>>> import numpy as np
>>> from numpy import linalg as LA
>>> np.set_printoptions(precision=1, suppress=True, linewidth=120)
>>> rd = lambda a: np.round(a, 1) + 0
>>> E = np.array([[2, -3, -1, -2, 3], [-2, -1, 3, 3, -3], [3, 0, 2, 1, -1]])
>>> np.count_nonzero(E)
np.int64(14)
>>> np.abs(E).max()
np.int64(3)
>>> rd(LA.norm(E))
np.float64(8.6)
>>> E.sum(axis=1)
array([-1,  0,  5])
>>> E.sum(axis=0)
array([ 3, -4,  4,  2, -1])
>>> A2 = np.array([[3, 0], [3, 0], [1, 0], [0, 2], [0, 2]])
>>> np.einsum("ik,kj->ij", E, A2)
array([[-4,  2],
       [-6,  0],
       [11,  0]])
>>> E @ A2
array([[-4,  2],
       [-6,  0],
       [11,  0]])
>>> np.einsum("ij,ij->i", E, E)
array([27, 32, 15])
>>> np.vstack([E, A2.T]).shape
(5, 5)
>>> np.einsum("ik,kj->ji", E, A2)
array([[-4, -6, 11],
       [ 2,  0,  0]])
>>> A2 = E / LA.norm(E, axis=1, keepdims=True)
>>> cov = A2 @ A2.T
>>> np.argwhere(np.triu(np.abs(cov) > 0.95, 1))
array([], shape=(0, 2), dtype=int64)
>>> (np.abs(cov) > 0.9).astype(int)
array([[1, 0, 0],
       [0, 1, 0],
       [0, 0, 1]])
>>> rd(np.degrees(np.arccos(np.clip(cov[0, 1], -1, 1))))
np.float64(130.3)
>>> rd(LA.norm(E, axis=1))
array([5.2, 5.7, 3.9])
>>> rd(LA.norm(E[2], 1)), rd(LA.norm(E[2], np.inf))
(np.float64(7.0), np.float64(3.0))
>>> LA.norm(E, axis=1).argmax()
np.int64(1)
>>> rd(LA.norm(E) ** 2 / LA.norm(E, 2) ** 2)
np.float64(1.5)
>>> rd(LA.norm(E, "nuc"))
np.float64(14.0)
>>> arr = np.load("a.npy")
>>> arr
array([[  9.8,  -2. ,  -0.1],
       [  9.3,  -1.9,  -0.3],
       [  3.2,  -0.8,  -2.3],
       [ -1.3,  -0.1,  -3.3],
       [ -1.9,   0. ,  -3.1],
       [ -1.9,   0. ,  -3.1],
       [ -2. ,   0. ,  -2.9],
       [ -2. ,   0. ,  -2.7],
       [ -1.8,  -0.1,  -2.2],
       [ -0.9,  -0.1,  -1.1],
       [  0. ,   0.2,   0.2],
       [  0. ,   0.3,   0.3],
       [ -2.7,   1.8,  -0.6],
       [ -3.5,   2.2,  -0.9],
       [-34.9,  13.2, -16.4]])
>>> # row 5 repeats row 4
>>> D = LA.norm(arr[:, None] - arr[None], axis=-1)
>>> D.mean(axis=1).argmax()
np.int64(14)
>>> (D + 1e9 * np.eye(15)).round(6).argmin(axis=1)
array([ 1,  0, 10,  4,  5,  4,  7,  6,  7,  8, 11, 10, 13, 12, 13])
>>> rd(D[:5, :5])
array([[ 0. ,  0.5,  7.1, 11.7, 12.2],
       [ 0.5,  0. ,  6.5, 11.2, 11.7],
       [ 7.1,  6.5,  0. ,  4.7,  5.2],
       [11.7, 11.2,  4.7,  0. ,  0.6],
       [12.2, 11.7,  5.2,  0.6,  0. ]])
>>> LA.matrix_rank(D ** 2)
np.int64(5)
>>> np.unravel_index(D.round(6).argmax(), D.shape)
(np.int64(0), np.int64(14))
>>> D.shape
(15, 15)
